% python3 -q
>>> import numpy as np
>>> np.set_printoptions(suppress=True, linewidth=100)
>>> J = np.load("mat.npy")
>>> J
array([[ -4.,  -3.,   2.,   0.],
       [  0.,   1.,   0.,   0.],
       [-12.,  -7.,   6.,   0.],
       [ -6.,  -3.,   2.,   2.]])
>>> # looks like rank 3
>>> A2 = J[0, 0] * J[1:] - np.outer(J[1:, 0], J[0])
>>> A2
array([[ 0., -4., -0., -0.],
       [ 0., -8.,  0.,  0.],
       [ 0., -6.,  4., -8.]])
>>> np.linalg.matrix_rank(A2), np.linalg.matrix_rank(J)
(np.int64(2), np.int64(3))
>>> np.flatnonzero(~A2.round(6).any(axis=1))
array([], dtype=int64)
>>> feats = np.load("w.npy")
>>> feats
array([[ 0.,  0.,  0.,  1., -4., -3., -1., -2., -5.,  9.],
       [ 0.,  0.,  0., -4.,  2.,  1., -8., -7.,  5., -2.],
       [ 0.,  0.,  0., -8., -1.,  8., -3.,  8.,  0.,  9.],
       [ 1., -4., -8.,  0.,  0.,  0.,  0.,  0.,  0.,  0.],
       [-4.,  2., -1.,  0.,  0.,  0.,  0.,  0.,  0.,  0.],
       [-3.,  1.,  8.,  0.,  0.,  0.,  0.,  0.,  0.,  0.],
       [-1., -8., -3.,  0.,  0.,  0.,  0.,  0.,  0.,  0.],
       [-2., -7.,  8.,  0.,  0.,  0.,  0.,  0.,  0.,  0.],
       [-5.,  5.,  0.,  0.,  0.,  0.,  0.,  0.,  0.,  0.],
       [ 9., -2.,  9.,  0.,  0.,  0.,  0.,  0.,  0.,  0.]])
>>> # equal to its transpose
>>> evals, V = np.linalg.eigh(feats)
>>> np.abs(V[:, -1]).round(6).argmax()
np.int64(2)
>>> (evals > 1e-8).sum(), (evals < -1e-8).sum()
(np.int64(3), np.int64(3))
>>> np.unique(evals.round(6) + 0, return_counts=True)[1]
array([1, 1, 1, 4, 1, 1, 1])
>>> np.round(np.linalg.svd(feats, compute_uv=False), 1) + 0
array([17.2, 17.2, 13.4, 13.4, 10.4, 10.4,  0. ,  0. ,  0. ,  0. ])
>>> evals.sum(), np.trace(feats)
(np.float64(0.0), np.float64(0.0))
>>> np.round(np.abs(V[:, -1]), 1)
array([0.2, 0.1, 0.7, 0.3, 0.1, 0.3, 0.1, 0.3, 0.1, 0.5])
>>> np.round(np.linalg.eigvalsh(feats + 2 * np.eye(10)), 1)
array([-15.2, -11.4,  -8.4,   2. ,   2. ,   2. ,   2. ,  12.4,  15.4,  19.2])
>>> evals.round(1) + 0
array([-17.2, -13.4, -10.4,   0. ,   0. ,   0. ,   0. ,  10.4,  13.4,  17.2])
>>> M = np.loadtxt("case15.csv", delimiter=",")
>>> M
array([[ 4., -1.,  3.,  3., -3., -1., -1.,  1., -2.,  1.,  1.,  2.,  3.],
       [-1.,  2., -2.,  2., -2., -1., -2.,  3., -3., -3.,  2.,  1.,  3.],
       [ 0.,  0.,  6.,  3., -1., -3., -2., -1.,  2.,  2., -3., -1.,  3.],
       [ 1.,  2.,  1.,  1., -1., -1.,  1.,  0.,  2.,  3.,  0., -1.,  0.],
       [ 2., -1., -3., -2.,  4.,  1.,  1., -3.,  2.,  1., -2., -3.,  3.],
       [-1., -3.,  1., -1., -3.,  6., -3., -1., -3.,  2.,  3., -1.,  3.],
       [-3., -2., -1.,  3.,  3., -1.,  9.,  3.,  0.,  0.,  0.,  2., -3.],
       [ 2.,  2., -3., -1.,  3., -3.,  2.,  3., -1., -2.,  2., -1., -2.],
       [ 2.,  2.,  1.,  0.,  0.,  1., -2.,  1.,  7.,  2.,  0.,  2.,  2.],
       [-1., -3.,  0.,  3.,  1.,  3., -1.,  1.,  2.,  9., -3.,  3.,  2.],
       [ 3., -2.,  3.,  3.,  0., -1.,  3.,  1., -1., -3.,  8., -3.,  3.],
       [ 2., -2., -1., -2.,  2., -1., -3.,  3.,  2.,  2., -3.,  7., -1.],
       [ 2.,  0., -3., -1.,  2., -3.,  0., -1., -3.,  1.,  3.,  0.,  6.]])
>>> np.round(np.linalg.norm(M, 1), 1), np.round(np.linalg.norm(M, np.inf), 1)
(np.float64(34.0), np.float64(34.0))
>>> np.round(np.linalg.norm(M, 2), 1)
np.float64(17.1)
>>> np.linalg.norm(M, axis=1).argmax()
np.int64(9)
>>> A2 = np.linalg.inv(M)
>>> np.allclose(A2, M.T)
False
>>> round(np.linalg.det(M) * np.linalg.det(A2), 1)
np.float64(1.0)
>>> np.round(np.linalg.cond(M), 1)
np.float64(36.9)
>>> round(np.linalg.slogdet(M)[0], 1)
np.float64(1.0)
>>> Q, R = np.linalg.qr(M)
>>> np.allclose(R.T @ R, M.T @ M)
True
>>> round(np.trace(Q @ Q.T), 1)
np.float64(13.0)
>>> Q.shape, R.shape
((13, 13), (13, 13))
>>> A = np.load("arr.npy")
>>> A
array([[ 1.,  0.,  0.,  0.,  0.,  0.,  0.,  0.],
       [ 0.,  0., -1.,  0.,  0.,  0.,  0.,  0.],
       [ 0.,  1.,  0.,  0.,  0.,  0.,  0.,  0.],
       [ 0.,  0.,  0.,  1.,  0.,  0.,  0.,  0.],
       [ 0.,  0.,  0.,  0.,  1.,  0.,  0.,  0.],
       [ 0.,  0.,  0.,  0.,  0.,  1.,  0.,  0.],
       [ 0.,  0.,  0.,  0.,  0.,  0.,  1.,  0.],
       [ 0.,  0.,  0.,  0.,  0.,  0.,  0.,  1.]])
>>> # splits into 7 blocks
>>> A @ A
array([[ 1.,  0.,  0.,  0.,  0.,  0.,  0.,  0.],
       [ 0., -1.,  0.,  0.,  0.,  0.,  0.,  0.],
       [ 0.,  0., -1.,  0.,  0.,  0.,  0.,  0.],
       [ 0.,  0.,  0.,  1.,  0.,  0.,  0.,  0.],
       [ 0.,  0.,  0.,  0.,  1.,  0.,  0.,  0.],
       [ 0.,  0.,  0.,  0.,  0.,  1.,  0.,  0.],
       [ 0.,  0.,  0.,  0.,  0.,  0.,  1.,  0.],
       [ 0.,  0.,  0.,  0.,  0.,  0.,  0.,  1.]])
>>> (A != 0).astype(int)
array([[1, 0, 0, 0, 0, 0, 0, 0],
       [0, 0, 1, 0, 0, 0, 0, 0],
       [0, 1, 0, 0, 0, 0, 0, 0],
       [0, 0, 0, 1, 0, 0, 0, 0],
       [0, 0, 0, 0, 1, 0, 0, 0],
       [0, 0, 0, 0, 0, 1, 0, 0],
       [0, 0, 0, 0, 0, 0, 1, 0],
       [0, 0, 0, 0, 0, 0, 0, 1]])
>>> np.round(np.sort(np.linalg.eigvals(A).real), 1)
array([0., 0., 1., 1., 1., 1., 1., 1.])
